In [1]: import numpy as np

In [2]: np.set_printoptions(precision=3, suppress=True, linewidth=100, sign=" ")

In [3]: feats = np.loadtxt("run7.csv", delimiter=",")

In [4]: feats
Out[4]: 
array([[ 0.018, -0.121,  0.029, -0.04 ,  0.029],
       [-0.121,  0.799, -0.194,  0.266, -0.194],
       [ 0.029, -0.194,  0.047, -0.065,  0.047],
       [-0.04 ,  0.266, -0.065,  0.089, -0.065],
       [ 0.029, -0.194,  0.047, -0.065,  0.047]])

In [5]: # columns 2 and 4 are equal

In [6]: ev, vecs = np.linalg.eigh(feats)

In [7]: np.unique(ev.round(6) + 0, return_counts=True)[1]
Out[7]: array([ 4,  1])

In [8]: np.round(np.linalg.eigvalsh(feats @ feats), 3) + 0
Out[8]: array([ 0.,  0.,  0.,  0.,  1.])

In [9]: [round(float(x), 3) for x in np.linalg.svd(feats, compute_uv=False)[:3]]
Out[9]: [1.0, 0.0, 0.0]

In [10]: Uu, sv, Vh = np.linalg.svd(feats)

In [11]: sv.round(3) + 0
Out[11]: array([ 1.,  0.,  0.,  0.,  0.])

In [12]: other = Uu[:, :1] @ np.diag(sv[:1]) @ Vh[:1]

In [13]: np.linalg.matrix_rank(feats, rtol=0.05)
Out[13]: np.int64(1)

In [14]: np.linalg.matrix_rank(other)
Out[14]: np.int64(1)

In [15]: A = np.load("arr.npy")

In [16]: A
Out[16]: 
array([[ 1,  1,  1,  0,  2,  1,  0,  0,  0],
       [ 0,  2,  1,  2,  1,  0,  0,  1,  2],
       [ 0,  0,  2,  0,  2,  2,  2,  2,  2],
       [ 0,  0,  0,  2,  1,  0,  1,  2,  1],
       [ 0,  0,  0,  0,  0,  0,  0,  0,  1],
       [ 0,  0,  0,  0,  0,  0,  0,  1,  1],
       [ 0,  0,  0,  0,  0,  0,  2,  1,  1],
       [ 0,  0,  0,  0,  0,  0,  0,  2,  0],
       [ 0,  0,  0,  0,  0,  0,  0,  0,  0]])

In [17]: blk = np.stack([A, 2 * A, A[::-1]])

In [18]: np.linalg.det(blk)
Out[18]: array([ 0.,  0.,  0.])

In [19]: np.linalg.matrix_rank(blk.reshape(3, -1))
Out[19]: np.int64(2)

In [20]: blk.sum(axis=0)
Out[20]: 
array([[ 3,  3,  3,  0,  6,  3,  0,  0,  0],
       [ 0,  6,  3,  6,  3,  0,  0,  5,  6],
       [ 0,  0,  6,  0,  6,  6,  8,  7,  7],
       [ 0,  0,  0,  6,  3,  0,  3,  7,  4],
       [ 0,  0,  0,  0,  0,  0,  0,  0,  4],
       [ 0,  0,  0,  2,  1,  0,  1,  5,  4],
       [ 0,  0,  2,  0,  2,  2,  8,  5,  5],
       [ 0,  2,  1,  2,  1,  0,  0,  7,  2],
       [ 1,  1,  1,  0,  2,  1,  0,  0,  0]])

In [21]: (blk @ A.T).shape
Out[21]: (3, 9, 9)

In [22]: np.linalg.matrix_rank(blk)
Out[22]: array([ 7,  7,  7])

In [23]: np.linalg.lstsq(A[:-1].T, A[-1])[2]
Out[23]: np.int32(7)

In [24]: np.unique(A.round(6), axis=0).shape
Out[24]: (9, 9)

In [25]: np.abs(np.diag(np.linalg.qr(A)[1])) > 1e-9
Out[25]: array([ True,  True,  True,  True, False, False,  True,  True, False])

In [26]: rng = np.random.default_rng(7680)

In [27]: labels = rng.permutation(5)

In [28]: labels
Out[28]: array([ 2,  1,  0,  4,  3])

In [29]: other = feats[labels][:, labels]

In [30]: round(float(np.linalg.det(other)), 3), round(float(np.linalg.det(feats[labels])), 3)
Out[30]: (-0.0, -0.0)

In [31]: np.diag(other)
Out[31]: array([ 0.047,  0.799,  0.018,  0.047,  0.089])

In [32]: np.round(np.sort(np.abs(np.linalg.eigvals(other))), 3) + 0
Out[32]: array([ 0.,  0.,  0.,  0.,  1.])

In [33]: np.round(np.trace(other), 3)
Out[33]: np.float64(1.0)

In [34]: np.allclose(other, feats)
Out[34]: False

In [35]: mat = np.loadtxt("w.csv", delimiter=",")

In [36]: mat
Out[36]: 
array([[ 0., -2.,  0.,  0.,  2.],
       [ 2., -2., -2.,  0.,  1.],
       [ 2., -3., -3., -1.,  3.],
       [ 0., -4., -3., -2.,  5.],
       [ 2., -4., -2.,  0.,  3.],
       [ 0., -4., -1., -1.,  1.],
       [-2., -5.,  1.,  1.,  3.],
       [-3., -4.,  0., -1.,  1.],
       [-2., -5.,  2., -3.,  3.],
       [ 0., -4.,  4., -3.,  2.],
       [ 2., -4.,  3., -2.,  1.],
       [ 1., -4.,  1., -2.,  3.],
       [ 1., -3.,  2.,  0.,  3.],
       [ 1., -4.,  4.,  1.,  1.],
       [ 2., -5.,  6., -1.,  3.],
       [ 2., -3.,  7., -3.,  4.],
       [ 4., -3.,  7., -4.,  2.]])

In [37]: labels = mat[:, 4] > np.median(mat[:, 4])

In [38]: r0 = mat[labels].mean(axis=0) - mat[~labels].mean(axis=0)

In [39]: np.round((((mat - mat.mean(axis=0)) @ r0 > 0) == labels).mean(), 3)
Out[39]: np.float64(0.647)

In [40]: r0
Out[40]: array([ 0.333,  0.233,  0.533, -1.433,  2.367])

In [41]: K = np.loadtxt("case9.csv", delimiter=",")

In [42]: K
Out[42]: 
array([[ 0.4  , -0.4  ,  0.   , -0.4  ],
       [ 1.2  ,  0.2  ,  0.3  , -1.   ],
       [-0.2  , -0.8  , -0.5  ,  0.7  ],
       [ 0.983, -0.323, -0.948,  0.252],
       [-0.6  , -1.3  ,  0.4  ,  0.9  ],
       [-0.9  , -0.3  , -1.2  ,  1.7  ],
       [ 0.1  ,  0.2  , -0.6  ,  0.8  ],
       [-0.6  , -1.1  ,  0.3  ,  0.4  ],
       [ 0.9  , -0.2  , -1.2  ,  0.3  ]])

In [43]: x0 = np.array([3, 2, 0, 1])

In [44]: rhs = K @ x0

In [45]: np.round(np.linalg.lstsq(K, rhs)[0], 3) + 0
Out[45]: array([ 3.,  2.,  0.,  1.])

In [46]: rhs
Out[46]: array([ 0.   ,  3.   , -1.5  ,  2.555, -3.5  , -1.6  ,  1.5  , -3.6  ,  2.6  ])

In [47]: np.round(np.linalg.solve(K.T @ K, K.T @ rhs), 3) + 0
Out[47]: array([ 3.,  2.,  0.,  1.])

In [48]: np.round(np.linalg.pinv(K) @ K, 3) + 0
Out[48]: 
array([[ 1.,  0.,  0.,  0.],
       [ 0.,  1.,  0.,  0.],
       [ 0.,  0.,  1.,  0.],
       [ 0.,  0.,  0.,  1.]])

In [49]: rhs = rhs + 0.3 * rng.normal(size=9)

In [50]: rhs
Out[50]: array([-0.212,  3.069, -1.446,  1.922, -3.279, -1.261,  1.703, -3.118,  2.653])

In [51]: coef, *_ = np.linalg.lstsq(K, rhs)

In [52]: np.round(K.T @ (rhs - K @ coef), 3) + 0
Out[52]: array([ 0.,  0.,  0.,  0.])

In [53]: coef.round()
Out[53]: array([ 3.,  2.,  0.,  1.])

In [54]: [round(float(np.linalg.norm(np.linalg.solve(K.T @ K + lam * np.eye(4), K.T @ rhs))), 2) for lam in (0, 1, 10, 100)]
Out[54]: [3.76, 2.27, 1.04, 0.17]

In [55]: labels = rng.permutation(4)

In [56]: other = K[:, labels] * rng.choice([-1, 1], 4)

In [57]: other
Out[57]: 
array([[ 0.4  , -0.4  ,  0.   , -0.4  ],
       [ 1.2  , -1.   ,  0.3  ,  0.2  ],
       [-0.2  ,  0.7  , -0.5  , -0.8  ],
       [ 0.983,  0.252, -0.948, -0.323],
       [-0.6  ,  0.9  ,  0.4  , -1.3  ],
       [-0.9  ,  1.7  , -1.2  , -0.3  ],
       [ 0.1  ,  0.8  , -0.6  ,  0.2  ],
       [-0.6  ,  0.4  ,  0.3  , -1.1  ],
       [ 0.9  ,  0.3  , -1.2  , -0.2  ]])

In [58]: Uu, _, Vh = np.linalg.svd(K.T @ other)

In [59]: np.round(np.linalg.lstsq(K, other)[0], 3) + 0
Out[59]: 
array([[ 1.,  0.,  0.,  0.],
       [ 0.,  0.,  0.,  1.],
       [ 0.,  0.,  1.,  0.],
       [ 0.,  1.,  0.,  0.]])

In [60]: np.round(Uu @ Vh, 3) + 0
Out[60]: 
array([[ 1.,  0.,  0.,  0.],
       [ 0.,  0.,  0.,  1.],
       [ 0.,  0.,  1.,  0.],
       [ 0.,  1.,  0.,  0.]])

In [61]: x0 = np.array([-8, -3, -9, 9, 4])

In [62]: feats @ feats @ x0
Out[62]: array([-0.293,  1.937, -0.47 ,  0.646, -0.47 ])

In [63]: round(float((x0 - feats @ x0) @ (feats @ x0)), 3)
Out[63]: 0.0

In [64]: np.linalg.eigvalsh(2 * feats - np.eye(5))
Out[64]: array([-1., -1., -1., -1.,  1.])
